$ python -q
>>> import numpy as np
>>> np.set_printoptions(precision=3, suppress=True, linewidth=100)
>>> tidy = lambda a: np.round(a, 3) + 0
>>> W0 = 0.2 ** np.abs(np.subtract.outer(np.arange(6), np.arange(6)))
>>> tidy(W0)
array([[1.   , 0.2  , 0.04 , 0.008, 0.002, 0.   ],
       [0.2  , 1.   , 0.2  , 0.04 , 0.008, 0.002],
       [0.04 , 0.2  , 1.   , 0.2  , 0.04 , 0.008],
       [0.008, 0.04 , 0.2  , 1.   , 0.2  , 0.04 ],
       [0.002, 0.008, 0.04 , 0.2  , 1.   , 0.2  ],
       [0.   , 0.002, 0.008, 0.04 , 0.2  , 1.   ]])
>>> rng = np.random.default_rng(77227)
>>> other = W0 + rng.integers(-2, 3, (6, 2)) @ rng.integers(-2, 3, (2, 6))
>>> tidy(other)
array([[ 1.   ,  0.2  ,  0.04 , -0.992,  2.002,  1.   ],
       [ 0.2  ,  1.   ,  2.2  , -0.96 , -5.992, -2.998],
       [ 0.04 ,  0.2  ,  1.   , -0.8  ,  2.04 ,  1.008],
       [ 0.008,  0.04 ,  2.2  , -1.   , -3.8  , -1.96 ],
       [ 0.002,  0.008,  1.04 , -0.8  , -1.   , -0.8  ],
       [ 0.   ,  0.002,  1.008, -2.96 ,  2.2  ,  2.   ]])
>>> np.linalg.matrix_rank(other - W0, tol=1e-8)
np.int64(2)
>>> np.abs(other - W0).sum(axis=1)
array([ 4., 12.,  4., 10.,  5.,  7.])
>>> A = np.loadtxt("block3.csv", delimiter=",")
>>> tidy(A)
array([[0.333, 0.111, 0.   , 0.111, 0.111, 0.333],
       [0.1  , 0.2  , 0.3  , 0.1  , 0.   , 0.3  ],
       [0.1  , 0.2  , 0.2  , 0.2  , 0.3  , 0.   ],
       [0.273, 0.   , 0.   , 0.273, 0.273, 0.182],
       [0.3  , 0.1  , 0.3  , 0.   , 0.2  , 0.1  ],
       [0.2  , 0.1  , 0.1  , 0.1  , 0.1  , 0.4  ]])
>>> tidy(A.sum(axis=1))
array([1., 1., 1., 1., 1., 1.])
>>> tidy(np.sort(np.abs(np.linalg.eigvals(A)))[::-1])
array([1.   , 0.338, 0.201, 0.201, 0.157, 0.122])
>>> pr = np.eye(6)[2]
>>> for _ in range(5):
...     pr = pr @ A
...     print(pr.round(3))
... 
[0.1 0.2 0.2 0.2 0.3 0. ]
[0.218 0.121 0.19  0.126 0.186 0.16 ]
[0.226 0.121 0.146 0.125 0.169 0.214]
[0.229 0.117 0.137 0.122 0.158 0.237]
[0.23  0.116 0.134 0.122 0.155 0.244]
>>> feats = np.loadtxt("sample15.csv", delimiter=",")
>>> feats
array([[  5.,   5.,   2., -10.],
       [  5.,   2.,  -4., -10.],
       [  1.,  -4.,   2.,  -2.],
       [  0.,   4.,  -1.,   0.],
       [  1.,   4.,   5.,  -2.],
       [ -5.,  -3.,   2.,  10.]])
>>> r = np.linalg.matrix_rank(feats)
>>> r
np.int64(3)
>>> ns = np.linalg.svd(feats)[2][r:].T
>>> tidy(ns[:, 0] / ns[np.abs(ns[:, 0]).round(6).argmax(), 0])
array([1. , 0. , 0. , 0.5])
>>> tidy(ns @ ns.T)
array([[0.8, 0. , 0. , 0.4],
       [0. , 0. , 0. , 0. ],
       [0. , 0. , 0. , 0. ],
       [0.4, 0. , 0. , 0.2]])
>>> np.linalg.matrix_rank(feats.T @ feats), np.linalg.matrix_rank(feats @ feats.T)
(np.int64(3), np.int64(3))
>>> tidy(feats @ ns)
array([[0.],
       [0.],
       [0.],
       [0.],
       [0.],
       [0.]])
>>> np.allclose(feats @ ns, 0)
True
>>> [int(np.linalg.matrix_rank(feats[:, :j + 1])) for j in range(4)]
[1, 2, 3, 3]
>>> [int(np.linalg.matrix_rank(np.delete(feats, i, axis=0))) for i in range(6)]
[3, 3, 3, 3, 3, 3]
>>> ns.shape
(4, 1)
>>> def softmax(z):
...     e = np.exp(z - z.max(axis=-1, keepdims=True))
...     return e / e.sum(axis=-1, keepdims=True)
... 
>>> tidy(softmax(feats[2] + 4))
array([0.265, 0.002, 0.72 , 0.013])
>>> tidy(softmax(feats[2]))
array([0.265, 0.002, 0.72 , 0.013])
>>> tidy(softmax(feats).sum(axis=1))
array([1., 1., 1., 1., 1., 1.])
>>> scores = feats @ feats.T / np.sqrt(4)
>>> tidy(softmax(scores))
array([[1.   , 0.   , 0.   , 0.   , 0.   , 0.   ],
       [0.   , 1.   , 0.   , 0.   , 0.   , 0.   ],
       [0.   , 0.   , 0.999, 0.   , 0.   , 0.   ],
       [0.593, 0.03 , 0.   , 0.36 , 0.018, 0.   ],
       [0.989, 0.   , 0.   , 0.   , 0.011, 0.   ],
       [0.   , 0.   , 0.   , 0.   , 0.   , 1.   ]])
>>> softmax(scores).round(6).argmax(axis=1)
array([0, 1, 2, 0, 0, 5])
>>> tidy(softmax(A).sum(axis=1))
array([1., 1., 1., 1., 1., 1.])
>>> tidy(softmax(10 * A[5]))
array([0.101, 0.037, 0.037, 0.037, 0.037, 0.749])
>>> scores = A @ A.T / np.sqrt(6)
>>> tidy(softmax(scores)[5] @ A)
array([0.218, 0.118, 0.149, 0.13 , 0.163, 0.222])
>>> np.linalg.norm(feats, axis=1).argmax()
np.int64(0)
>>> tidy(np.linalg.norm(feats) ** 2 / np.linalg.norm(feats, 2) ** 2)
np.float64(1.238)
>>> tidy(np.linalg.norm(feats, 1)), tidy(np.linalg.norm(feats, np.inf))
(np.float64(34.0), np.float64(22.0))
>>> tidy(np.linalg.norm(feats[5], 1)), tidy(np.linalg.norm(feats[5], np.inf))
(np.float64(20.0), np.float64(10.0))
>>> np.linalg.matrix_rank(feats, rtol=0.1)
np.int64(3)
>>> tidy(np.linalg.norm(feats, 2) / np.linalg.norm(feats))
np.float64(0.899)
>>> np.argsort(-np.linalg.norm(feats, axis=0).round(6), kind="stable")[:3]
array([3, 1, 0])
>>> O, _ = np.linalg.qr(np.array([[-0.8, -0.6, -1.1, -0.7, -0.3, 1.4],
...     [0.2, 0.5, -2.3, -0.8, -1.4, 0.7],
...     [0.5, -1.1, -0.4, 0.3, 1.3, -0.3],
...     [-0.8, -1.8, -1.8, 1.1, -0.8, 0.6],
...     [1.6, -0.6, -1.2, -0.3, 0.8, 0.8],
...     [-0.5, 0.1, 0.5, -1.6, -1.2, 0.5]]))
>>> arr = 3 * O
>>> tidy(arr)
array([[-1.147,  0.667, -0.83 ,  1.164,  1.94 , -1.196],
       [ 0.287, -0.619, -2.704,  0.084, -0.152,  1.091],
       [ 0.717,  1.49 ,  0.532,  0.451,  1.164,  2.103],
       [-1.147,  2.219, -0.63 , -0.775, -1.322, -0.124],
       [ 2.294,  0.993, -0.453,  0.819, -0.466, -1.289],
       [-0.717, -0.197,  0.337,  2.482, -1.376,  0.528]])
>>> tidy(feats @ np.linalg.pinv(feats) @ feats)
array([[  5.,   5.,   2., -10.],
       [  5.,   2.,  -4., -10.],
       [  1.,  -4.,   2.,  -2.],
       [  0.,   4.,  -1.,   0.],
       [  1.,   4.,   5.,  -2.],
       [ -5.,  -3.,   2.,  10.]])
>>> np.unique(feats.round(6), axis=0).shape
(6, 4)
